>>> import numpy as np
>>> np.set_printoptions(precision=1, suppress=True, linewidth=160)
>>> M2 = np.array([[-2, 3, 2, 3, 2],
...     [-3, -3, 2, 3, -3],
...     [1, -3, 3, 3, 0],
...     [5, -2, -5, 5, -3],
...     [0, 5, 3, -4, 1]])
>>> mat = M2 - M2.T
>>> print(mat)
[[ 0  6  1 -2  2]
 [-6  0  5  5 -8]
 [-1 -5  0  8 -3]
 [ 2 -5 -8  0  1]
 [-2  8  3 -1  0]]
>>> print(np.count_nonzero(mat))
20
>>> print(np.round(np.linalg.svd(mat, compute_uv=False), 1) + 0)
[14.8 14.8  3.8  3.8  0. ]
>>> print(mat.sum(axis=1))
[  7  -4  -1 -10   8]
>>> print(np.linalg.matrix_rank(mat))
4
>>> rank = np.linalg.matrix_rank(mat)
>>> print(rank)
4
>>> null = np.linalg.svd(mat)[2][rank:].T
>>> print([int(np.linalg.matrix_rank(mat[:i])) for i in range(1, len(mat) + 1)])
[1, 2, 3, 4, 4]
>>> print([int(np.linalg.matrix_rank(np.delete(mat, i, axis=0))) for i in range(5)])
[4, 4, 3, 3, 4]
>>> print(np.round(null[:, 0] / null[np.abs(null[:, 0]).round(6).argmax(), 0], 1) + 0)
[ 1.   0.3  0.   0.  -0.8]
>>> print(np.allclose(mat @ null, 0))
True
>>> print(np.round(null @ null.T, 1) + 0)
[[ 0.6  0.2  0.   0.  -0.5]
 [ 0.2  0.   0.   0.  -0.1]
 [ 0.   0.   0.   0.   0. ]
 [ 0.   0.   0.   0.   0. ]
 [-0.5 -0.1  0.   0.   0.3]]
>>> M2 = np.array([[3, 0], [5, 4], [1, 0], [1, 2], [1, 0]])
>>> print(M2.T @ mat.T)
[[ 31 -16 -23 -26  36]
 [ 20  10  -4 -20  30]]
>>> print(np.vstack([mat, M2.T]).shape)
(7, 5)
>>> print(np.einsum("ik,kj->ij", mat, M2))
[[ 31  20]
 [-16  10]
 [-23  -4]
 [-26 -20]
 [ 36  30]]
>>> M2 @ mat
Traceback (most recent call last):
  File "<python-input-21>", line 1, in <module>
    M2 @ mat
    ~~~^~~~~
ValueError: matmul: Input operand 1 has a mismatch in its core dimension 0, with gufunc signature (n?,k),(k,m?)->(n?,m?) (size 5 is different from 2)
>>> rng = np.random.default_rng(12589)
>>> labels = rng.integers(0, 2, 6)
>>> arr = np.array([[0, 9, 0, 2, 9, 7],
...     [4, 5, 5, 7, 3, 2],
...     [6, 4, 8, 4, 7, 1],
...     [3, 6, 9, 7, 2, 0],
...     [5, 2, 5, 5, 1, 7],
...     [2, 3, 3, 7, 0, 2]]) * (labels[:, None] == labels)
>>> print(arr)
[[0 0 0 2 9 0]
 [0 5 5 0 0 2]
 [0 4 8 0 0 1]
 [3 0 0 7 2 0]
 [5 0 0 5 1 0]
 [0 3 3 0 0 2]]
>>> W1 = np.array([[1, 2, 5, 3],
...     [3, 5, 1, 3],
...     [0, 0, 1, 5],
...     [2, 3, 0, 5],
...     [2, 2, 1, 5],
...     [1, 3, 2, 1]])
>>> c = np.array([-3, -1, 0, 1])
>>> H = np.maximum(arr @ W1 + c, 0)
>>> print(H)
[[19 23  9 56]
 [14 30 14 43]
 [10 22 14 54]
 [18 30 17 55]
 [14 26 26 46]
 [ 8 20 10 27]]
>>> print(np.linalg.matrix_rank(H))
4
>>> cent = np.array([[4, 0], [1, 4], [1, 0], [2, 0]])
>>> print(W1 @ cent)
[[17  8]
 [24 20]
 [11  0]
 [21 12]
 [21  8]
 [11 12]]
